$ python -q
>>> import numpy as np
>>> np.set_printoptions(precision=1, suppress=True, linewidth=100)
>>> arr = np.load("block11.npy")
>>> print(arr.round(1) + 0)
[[-0.7  0.  -0.7  0.1  0.1 -0.5 -0.8 -0.4 -0.2  0.4  0.6  0.  -0.9  0.8 -1.1]
 [-0.1 -0.1 -0.5  0.4  0.4  1.5  0.6  0.7  0.5  0.6  1.  -0.8 -0.3 -0.2  0.2]
 [-0.4  0.2  0.1 -0.4  0.7 -0.2 -0.4  0.6  0.8  0.1  0.1  1.4  0.1  0.1  0.9]
 [ 0.3  0.6 -0.2  1.  -0.2 -0.2 -0.1 -0.1  0.1  0.  -0.1  0.8  0.6  1.3  0.1]
 [ 0.5  0.5 -0.8 -0.4  0.3 -1.1  0.8  0.2  0.1 -0.2  0.9  0.  -0.3 -0.1  0.3]
 [-0.1  0.5 -0.1 -0.3  0.6  0.4  0.  -0.9  1.   0.6 -0.6 -0.5 -0.1  0.   0.9]
 [-0.9  0.  -0.4  0.  -0.6 -0.5  0.4 -0.2  0.2 -1.3  0.9 -0.1  0.8  0.9  1.2]]
>>> u = np.array([4, 1, 4])
>>> print(np.round(np.cross(arr[3, :3], arr[5, :3]), 1) + 0)
[0.  0.1 0.2]
>>> print(np.linalg.norm(arr, axis=0))
[1.4 1.  1.3 1.3 1.2 2.  1.4 1.4 1.4 1.6 1.8 1.9 1.5 1.8 2.1]
>>> print(round(arr[3] @ arr[4], 1))
-0.1
>>> print(np.linalg.norm(arr, axis=1).argmax())
6
>>> print(round(float(np.linalg.norm(arr[3], 1)), 1), round(float(np.linalg.norm(arr[3], np.inf)), 1))
5.7 1.3
>>> print(np.linalg.norm(arr, axis=1))
[2.3 2.5 2.2 2.1 2.1 2.1 2.7]
>>> print(round(np.linalg.norm(arr[3] - arr[4]), 1))
3.0
>>> print(np.round(np.linalg.norm(arr) ** 2 / np.linalg.norm(arr, 2) ** 2, 1))
4.1
>>> feats = np.load("arr.npy")
>>> print(feats)
[[ -8  -3  -3   7  -3  -7  -5   6  -2  -1   2]
 [-15  -3 -11  10   1 -10  -2   0   1  -5  10]
 [-23 -12 -20  19   5  -9  -4   6   6  -7  16]
 [-19 -12 -23  11   0 -15   1  12   7 -13  18]
 [-25 -16 -14  16  -4  -9   1   8   8 -19   9]
 [-34 -25  -9  21   0  -8   7  14  11 -16  15]
 [-35 -18 -17  30  -8  -7  15  10  20 -20  24]
 [-33 -13 -20  37  -5   0  20   9  12 -19  30]
 [-31  -4 -21  36  -2  -7  23   6  15 -24  31]
 [-26  -9 -24  29  -6 -12  24   4  20 -16  29]
 [-29 -15 -22  26   0 -20  26   8  24 -12  31]
 [-38 -18 -18  32   0 -19  20  -1  29 -19  25]
 [-45 -19  -9  40   3 -13  11 -10  32 -21  16]
 [-41 -27 -17  37  -4  -9  11  -3  23 -21  14]
 [-38 -30 -12  30 -10  -1  10  -2  14 -23   6]
 [-35 -32 -17  35 -12   5   1   6  17 -14  11]
 [-44 -32 -10  39 -16  14  10   8  26 -17  13]
 [-52 -23 -15  33 -18  21  14   3  25 -10   5]
 [-54 -14 -13  27 -20  24   8   7  30  -1   7]
 [-48 -12  -8  23 -18  21   6   9  33   3   5]
 [-47 -19 -15  28 -19  16  12  16  28  -6  14]
 [-43 -24 -20  19 -21  15   4  22  29  -9  16]
 [-50 -24 -27  11 -16  15   4  25  33 -12  15]
 [-44 -30 -28  15  -9  17   8  34  35 -17  24]
 [-40 -38 -32  20   0  18  -1  35  42 -24  15]
 [-35 -33 -31  25  -6  21   3  40  44 -18   9]
 [-38 -32 -40  26  -7  22   9  37  39 -26  12]
 [-45 -27 -34  33 -12  30   8  36  36 -21   4]
 [-36 -22 -43  34 -15  25  -1  37  31 -24  11]
 [-34 -22 -39  31 -17  25  -5  29  34 -30  12]
 [-31 -27 -31  23 -20  26  -3  27  32 -35  14]
 [-22 -24 -31  14 -24  32 -12  31  25 -31  18]
 [-14 -22 -31  14 -22  24 -17  30  33 -24  22]
 [-21 -30 -38  13 -19  31 -20  23  32 -33  27]
 [-30 -28 -32   7 -27  34 -29  17  37 -30  35]
 [-38 -22 -31  14 -30  35 -23  12  32 -26  40]
 [-46 -30 -30   9 -21  28 -24  18  24 -20  43]
 [-52 -31 -33  13 -13  28 -19  10  19 -24  34]
 [-47 -32 -30  17  -7  29 -12  11  12 -15  25]
 [-46 -29 -33  14 -11  33 -14  13  13 -21  34]
 [-54 -31 -36   5 -19  39 -19  17  22 -18  31]
 [-56 -23 -44   8 -26  41 -14  22  27 -14  31]
 [-54 -19 -36   7 -23  40 -20  25  33 -14  32]
 [-50 -11 -31   1 -25  41 -11  31  41 -20  34]
 [-56 -13 -32  -4 -19  49 -14  27  46 -24  41]]
>>> Xc = feats - feats.mean(axis=0)
>>> V = np.linalg.svd(Xc)[2][:1]
>>> A2 = Xc - Xc @ V.T @ V
>>> print((Xc @ V.T).std(axis=0))
[28.8]
>>> print(A2.std(axis=0))
[10.7  7.7  6.3  9.1  5.7  4.9  9.   8.9  8.9  7.6  9.8]
>>> print(np.round(np.linalg.norm(A2) / np.linalg.norm(Xc), 1))
0.7
>>> print(np.cov(Xc @ V.T, rowvar=False))
846.074038820928
>>> print(np.linalg.norm(A2, axis=1).round(6).argmax())
0
>>> print(np.round(np.diag(V.T @ V), 1) + 0)
[0.  0.  0.1 0.  0.1 0.4 0.1 0.1 0.1 0.  0. ]
